>>> import numpy as np
>>> np.set_printoptions(precision=1, suppress=True, linewidth=200, legacy="1.25")
>>> W0 = np.array([[1, 2, -1, 4],
...     [-1, -2, 2, 2],
...     [-2, 5, -1, 3],
...     [3, 1, 1, 3],
...     [-5, -2, 2, -4],
...     [-2, -1, -1, -3],
...     [-5, 0, 2, -5],
...     [5, -2, -2, 1],
...     [1, -1, -5, -5],
...     [5, 2, -2, 5],
...     [0, 3, -4, -3],
...     [-5, 5, -2, -3],
...     [0, -4, 5, -2]])
>>> print(W0)
[[ 1  2 -1  4]
 [-1 -2  2  2]
 [-2  5 -1  3]
 [ 3  1  1  3]
 [-5 -2  2 -4]
 [-2 -1 -1 -3]
 [-5  0  2 -5]
 [ 5 -2 -2  1]
 [ 1 -1 -5 -5]
 [ 5  2 -2  5]
 [ 0  3 -4 -3]
 [-5  5 -2 -3]
 [ 0 -4  5 -2]]
>>> rng = np.random.default_rng(43)
>>> B = W0 + rng.integers(-2, 3, (13, 3)) @ rng.integers(-2, 3, (3, 4))
>>> print(B)
[[  3   4  -1   5]
 [ -5  -6  -2   2]
 [  2   9  -1   3]
 [  5   3  -1   7]
 [ -5  -2   0   3]
 [ -4  -3  -1  -6]
 [ -9  -4  -2   1]
 [  7   0   2   0]
 [  1  -1  -3 -12]
 [  9   6  -2   5]
 [ -4  -1  -4  -5]
 [ -1   9   2  -9]
 [  2  -2   3  -2]]
>>> print(np.abs(B - W0).sum(axis=1))
[ 5 12  8 10  9  7 18  9  9  8 10 18  6]
>>> idx = rng.integers(0, 3, 11)
>>> J = np.triu((idx[:, None] == idx) & (rng.random((11, 11)) < 0.8), 1).astype(int)
>>> J += J.T
>>> print(J)
[[0 0 1 0 0 1 1 1 0 0 1]
 [0 0 0 0 0 0 0 0 1 0 0]
 [1 0 0 0 0 0 1 0 0 0 1]
 [0 0 0 0 0 0 0 0 0 0 0]
 [0 0 0 0 0 0 0 0 0 0 0]
 [1 0 0 0 0 0 1 1 0 0 1]
 [1 0 1 0 0 1 0 1 0 0 1]
 [1 0 0 0 0 1 1 0 0 0 1]
 [0 1 0 0 0 0 0 0 0 0 0]
 [0 0 0 0 0 0 0 0 0 0 0]
 [1 0 1 0 0 1 1 1 0 0 0]]
>>> left, s, Vt = np.linalg.svd(J)
>>> V = Vt[:(s > 1e-8).sum()]
>>> vec = J[2] + -3 * J[4] + rng.integers(2) * np.eye(11)[7]
>>> print(vec)
[1. 0. 0. 0. 0. 0. 1. 0. 0. 0. 1.]
>>> print(np.linalg.matrix_rank(np.vstack([J, vec])))
8
>>> print(np.round(np.diag(V.T @ V), 1) + 0)
[1. 1. 1. 0. 0. 1. 1. 1. 1. 0. 1.]
>>> print(np.allclose(V.T @ V @ vec, vec))
True
>>> left, s, Vt = np.linalg.svd(J)
>>> print(np.argmax(s[:-1] / (s[1:] + 1e-6)) + 1)
8
>>> B = left[:, :8] @ np.diag(s[:8]) @ Vt[:8]
>>> print(np.linalg.matrix_rank(J, rtol=0.05))
8
>>> print(round(float(np.linalg.norm(J - B, 2)), 1), round(float(s[8]), 1))
0.0 0.0
>>> print(np.linalg.matrix_rank(B))
8
>>> print(B.round(1) + 0)
[[0. 0. 1. 0. 0. 1. 1. 1. 0. 0. 1.]
 [0. 0. 0. 0. 0. 0. 0. 0. 1. 0. 0.]
 [1. 0. 0. 0. 0. 0. 1. 0. 0. 0. 1.]
 [0. 0. 0. 0. 0. 0. 0. 0. 0. 0. 0.]
 [0. 0. 0. 0. 0. 0. 0. 0. 0. 0. 0.]
 [1. 0. 0. 0. 0. 0. 1. 1. 0. 0. 1.]
 [1. 0. 1. 0. 0. 1. 0. 1. 0. 0. 1.]
 [1. 0. 0. 0. 0. 1. 1. 0. 0. 0. 1.]
 [0. 1. 0. 0. 0. 0. 0. 0. 0. 0. 0.]
 [0. 0. 0. 0. 0. 0. 0. 0. 0. 0. 0.]
 [1. 0. 1. 0. 0. 1. 1. 1. 0. 0. 0.]]
>>> print(round(np.abs(J - B).max(), 1))
0.0
